% python3 -q
>>> import numpy as np
>>> np.set_printoptions(suppress=True, linewidth=160)
>>> rnd = lambda a: np.round(a, 2) + 0
>>> arr = np.loadtxt("a.csv", delimiter=",")
>>> arr
array([[ -1.58,  -3.92,  -2.27,  -0.98,   1.11,   5.  ],
       [  2.64,   1.42,   0.32,  -5.  ,  -1.96, -10.21],
       [ -0.96,   0.92,   2.08,  -3.2 ,   3.88,  -0.87],
       [ -0.2 ,  -0.48,  -3.62,  -2.44,   1.56,  -0.92],
       [ -0.09,   0.92,   4.06,   1.39,   4.66,  -1.21],
       [  5.85,   8.87,   4.73,   1.8 ,  -1.67,  -0.46],
       [ -3.  ,  10.98,  -7.84,  -8.88,   4.11,  -0.16],
       [  1.82,  -5.81,  -0.65,  -7.24,   3.75,   1.42],
       [  3.06,   2.06,   3.49,  -2.59,  -3.07,  -0.93],
       [ -0.97,   3.54,   0.24,   2.27,   4.92,   5.38],
       [ -0.87,   4.37,  -4.46,   7.65, -11.01,  -1.95],
       [  7.27,  -2.47,  -7.13,   3.12,   6.51,  -1.84],
       [ -6.49,   1.71,   3.46,   7.31,   6.54,  -5.5 ]])
>>> hat = arr @ np.linalg.solve(arr.T @ arr, arr.T)
>>> np.allclose(hat @ hat, hat)
True
>>> np.trace(hat)
np.float64(6.0)
>>> np.linalg.matrix_rank(np.eye(13) - hat)
np.int64(7)
>>> rnd(hat @ arr[:, 4])
array([  1.11,  -1.96,   3.88,   1.56,   4.66,  -1.67,   4.11,   3.75,  -3.07,   4.92, -11.01,   6.51,   6.54])
>>> x0 = np.array([0, -1, -4, -2, 1, -5])
>>> target = arr @ x0
>>> beta, lr = np.zeros(6), 1 / np.linalg.norm(arr, 2) ** 2
>>> for i in range(10):
...     beta -= lr * arr.T @ (arr @ beta - target)
...     if i % 2 == 0: print(i, round(np.linalg.norm(arr @ beta - target), 2))
... 
0 45.77
2 15.49
4 5.57
6 2.09
8 0.81
>>> rnd(np.linalg.cond(arr))
np.float64(1.69)
>>> X = np.load("test19.npy")
>>> X
array([[ 1,  0,  0,  0],
       [-1,  1,  0,  0],
       [ 1, -2,  1,  0],
       [ 0,  1,  0,  1]])
>>> # triangular, det is the product of the diagonal
>>> B = np.linalg.inv(X)
>>> (np.abs(B) > 1e-9).astype(int)
array([[1, 0, 0, 0],
       [1, 1, 0, 0],
       [1, 1, 1, 0],
       [1, 1, 0, 1]])
>>> rnd(np.linalg.det(X) * B)
array([[ 1.,  0.,  0.,  0.],
       [ 1.,  1.,  0.,  0.],
       [ 1.,  2.,  1.,  0.],
       [-1., -1.,  0.,  1.]])
>>> X @ B
array([[1., 0., 0., 0.],
       [0., 1., 0., 0.],
       [0., 0., 1., 0.],
       [0., 0., 0., 1.]])
>>> rnd(np.linalg.inv(B))
array([[ 1.,  0.,  0.,  0.],
       [-1.,  1.,  0.,  0.],
       [ 1., -2.,  1.,  0.],
       [ 0.,  1.,  0.,  1.]])
>>> rnd(np.linalg.slogdet(X)[0])
np.float64(1.0)
>>> J = np.load("sample18.npy")
>>> rnd(J)
array([[-0.57,  0.23,  0.76, -0.18],
       [ 0.57, -0.42,  0.63,  0.31],
       [-0.26, -0.82, -0.06, -0.5 ],
       [-0.52, -0.31, -0.12,  0.79]])
>>> # keeps lengths
>>> x0 = np.array([-1, -3, -1, 0])
>>> a = np.maximum(J @ x0, 0)
>>> rnd(a)
array([0.  , 0.05, 2.79, 1.55])
>>> rnd(np.maximum(J @ (3 * x0), 0))
array([0.  , 0.15, 8.38, 4.66])
>>> np.flatnonzero(a > 1e-9)
array([1, 2, 3])
>>> rng = np.random.default_rng(997)
>>> labels = rng.permutation(4)
>>> labels
array([3, 1, 0, 2])
>>> B = J[labels][:, labels]
>>> rnd(np.linalg.det(B)), rnd(np.linalg.det(J[labels]))
(np.float64(-1.0), np.float64(-1.0))
>>> rnd(np.trace(B))
np.float64(-0.27)
>>> E = np.array([[3.0, 0.0, 4.0, 1.0, 0.0, 0.0, 0.0, -2.0],
...     [3.0, 5.0, 5.0, 2.0, 5.0, 1.0, 4.0, 3.0],
...     [3.0, 1.0, 4.0, 3.0, 4.0, 0.0, 5.0, -3.0],
...     [0.0, 2.0, 0.0, 1.0, 4.0, 5.0, 0.0, 3.0],
...     [1.0, 0.0, 0.0, 2.0, 5.0, 2.0, 4.0, -3.0],
...     [2.0, 4.0, 2.0, 2.0, 0.0, 0.0, 0.0, -1.0],
...     [4.0, 2.0, 4.0, 5.0, 0.0, 1.0, 3.0, 1.0],
...     [0.0, 0.0, 0.0, 0.0, 0.0, 0.0, 0.0, 4.0]])
>>> x0 = np.array([1, 5, 1, 3])
>>> target = X @ x0
>>> target
array([ 1,  4, -8,  8])
>>> rnd(np.linalg.solve(X.T, X[3]))
array([0., 0., 0., 1.])
>>> rnd(np.linalg.solve(X, target))
array([1., 5., 1., 3.])
>>> r0, v = E[4], E[7]
>>> r0 @ v
np.float64(-12.0)
>>> pr = (r0 @ v) / (r0 @ r0) * r0
>>> rnd(v - pr)
array([0.2 , 0.  , 0.  , 0.41, 1.02, 0.41, 0.81, 3.39])
>>> np.outer(r0, v)
array([[  0.,   0.,   0.,   0.,   0.,   0.,   0.,   4.],
       [  0.,   0.,   0.,   0.,   0.,   0.,   0.,   0.],
       [  0.,   0.,   0.,   0.,   0.,   0.,   0.,   0.],
       [  0.,   0.,   0.,   0.,   0.,   0.,   0.,   8.],
       [  0.,   0.,   0.,   0.,   0.,   0.,   0.,  20.],
       [  0.,   0.,   0.,   0.,   0.,   0.,   0.,   8.],
       [  0.,   0.,   0.,   0.,   0.,   0.,   0.,  16.],
       [ -0.,  -0.,  -0.,  -0.,  -0.,  -0.,  -0., -12.]])
>>> labels = rng.permutation(8)
>>> labels
array([0, 1, 2, 7, 5, 3, 4, 6])
>>> B = E[labels][:, labels]
>>> np.trace(B)
np.float64(25.0)
>>> B
array([[ 3.,  0.,  4., -2.,  0.,  1.,  0.,  0.],
       [ 3.,  5.,  5.,  3.,  1.,  2.,  5.,  4.],
       [ 3.,  1.,  4., -3.,  0.,  3.,  4.,  5.],
       [ 0.,  0.,  0.,  4.,  0.,  0.,  0.,  0.],
       [ 2.,  4.,  2., -1.,  0.,  2.,  0.,  0.],
       [ 0.,  2.,  0.,  3.,  5.,  1.,  4.,  0.],
       [ 1.,  0.,  0., -3.,  2.,  2.,  5.,  4.],
       [ 4.,  2.,  4.,  1.,  1.,  5.,  0.,  3.]])
>>> np.allclose(B, E)
False
>>> rnd(np.linalg.det(B)), rnd(np.linalg.det(E[labels]))
(np.float64(-7832.0), np.float64(-7832.0))
>>> np.diag(B)
array([3., 5., 4., 4., 0., 1., 5., 3.])
>>> labels = rng.permutation(8)
>>> B = E[:, labels] * rng.choice([-1, 1], 8)
>>> B
array([[-2., -4.,  0.,  3., -0.,  1.,  0.,  0.],
       [ 3., -5.,  4.,  3., -1.,  2.,  5.,  5.],
       [-3., -4.,  5.,  3., -0.,  3.,  1.,  4.],
       [ 3., -0.,  0.,  0., -5.,  1.,  2.,  4.],
       [-3., -0.,  4.,  1., -2.,  2.,  0.,  5.],
       [-1., -2.,  0.,  2., -0.,  2.,  4.,  0.],
       [ 1., -4.,  3.,  4., -1.,  5.,  2.,  0.],
       [ 4., -0.,  0.,  0., -0.,  0.,  0.,  0.]])
>>> U, _, Vt = np.linalg.svd(E.T @ B)
>>> rnd(np.linalg.lstsq(E, B)[0])
array([[ 0.,  0.,  0.,  1.,  0.,  0.,  0.,  0.],
       [ 0.,  0.,  0.,  0.,  0.,  0.,  1.,  0.],
       [ 0., -1.,  0.,  0.,  0.,  0.,  0.,  0.],
       [ 0.,  0.,  0.,  0.,  0.,  1.,  0.,  0.],
       [ 0.,  0.,  0.,  0.,  0.,  0.,  0.,  1.],
       [ 0.,  0.,  0.,  0., -1.,  0.,  0.,  0.],
       [ 0.,  0.,  1.,  0.,  0.,  0.,  0.,  0.],
       [ 1.,  0.,  0.,  0.,  0.,  0.,  0.,  0.]])
>>> rnd(U @ Vt)
array([[ 0.,  0.,  0.,  1.,  0.,  0.,  0.,  0.],
       [ 0.,  0.,  0.,  0.,  0.,  0.,  1.,  0.],
       [ 0., -1.,  0.,  0.,  0.,  0.,  0.,  0.],
       [ 0.,  0.,  0.,  0.,  0.,  1.,  0.,  0.],
       [ 0.,  0.,  0.,  0.,  0.,  0.,  0.,  1.],
       [ 0.,  0.,  0.,  0., -1.,  0.,  0.,  0.],
       [ 0.,  0.,  1.,  0.,  0.,  0.,  0.,  0.],
       [ 1.,  0.,  0.,  0.,  0.,  0.,  0.,  0.]])
>>> labels
array([7, 2, 6, 0, 5, 3, 1, 4])
>>> rnd(np.linalg.det(E))
np.float64(-7832.0)
>>> E @ E
array([[ 21.,   6.,  28.,  16.,  20.,   5.,  20., -23.],
       [ 62.,  46.,  75.,  62.,  78.,  29.,  77.,   0.],
       [ 48.,  25.,  53.,  53.,  53.,  29.,  55., -25.],
       [ 20.,  32.,  20.,  23.,  34.,  15.,  24.,   4.],
       [ 28.,  20.,  24.,  37.,  33.,  24.,  32., -21.],
       [ 24.,  26.,  36.,  18.,  36.,  14.,  26.,   4.],
       [ 44.,  34.,  56.,  42.,  46.,  30.,  37.,   7.],
       [  0.,   0.,   0.,   0.,   0.,   0.,   0.,  16.]])
>>> rnd(np.linalg.matrix_power(E, 2))
array([[ 21.,   6.,  28.,  16.,  20.,   5.,  20., -23.],
       [ 62.,  46.,  75.,  62.,  78.,  29.,  77.,   0.],
       [ 48.,  25.,  53.,  53.,  53.,  29.,  55., -25.],
       [ 20.,  32.,  20.,  23.,  34.,  15.,  24.,   4.],
       [ 28.,  20.,  24.,  37.,  33.,  24.,  32., -21.],
       [ 24.,  26.,  36.,  18.,  36.,  14.,  26.,   4.],
       [ 44.,  34.,  56.,  42.,  46.,  30.,  37.,   7.],
       [  0.,   0.,   0.,   0.,   0.,   0.,   0.,  16.]])
>>> rnd(np.abs(np.linalg.eigvals(E)).max())
np.float64(15.48)
>>> np.allclose(E @ E.T, E.T @ E)
False
>>> rnd(np.sort(np.abs(np.linalg.eigvals(E))))
array([ 0.71,  2.09,  2.31,  2.31,  4.  ,  4.  ,  4.  , 15.48])
>>> np.trace(E)
np.float64(25.0)
>>> m1 = np.loadtxt("block6.csv", delimiter=",")
>>> m1
array([[1., 3., 0., 2.],
       [3., 1., 3., 0.],
       [0., 3., 1., 3.],
       [2., 0., 3., 1.]])
>>> # equal to its transpose
>>> ev, V = np.linalg.eig(m1)
>>> rnd(np.sort(np.linalg.eigvals(np.linalg.inv(m1))))
array([-0.22,  0.15,  0.65,  2.18])
>>> rnd(np.sort(np.linalg.eigvals(m1 @ m1)))
array([ 0.21,  2.38, 20.62, 42.79])
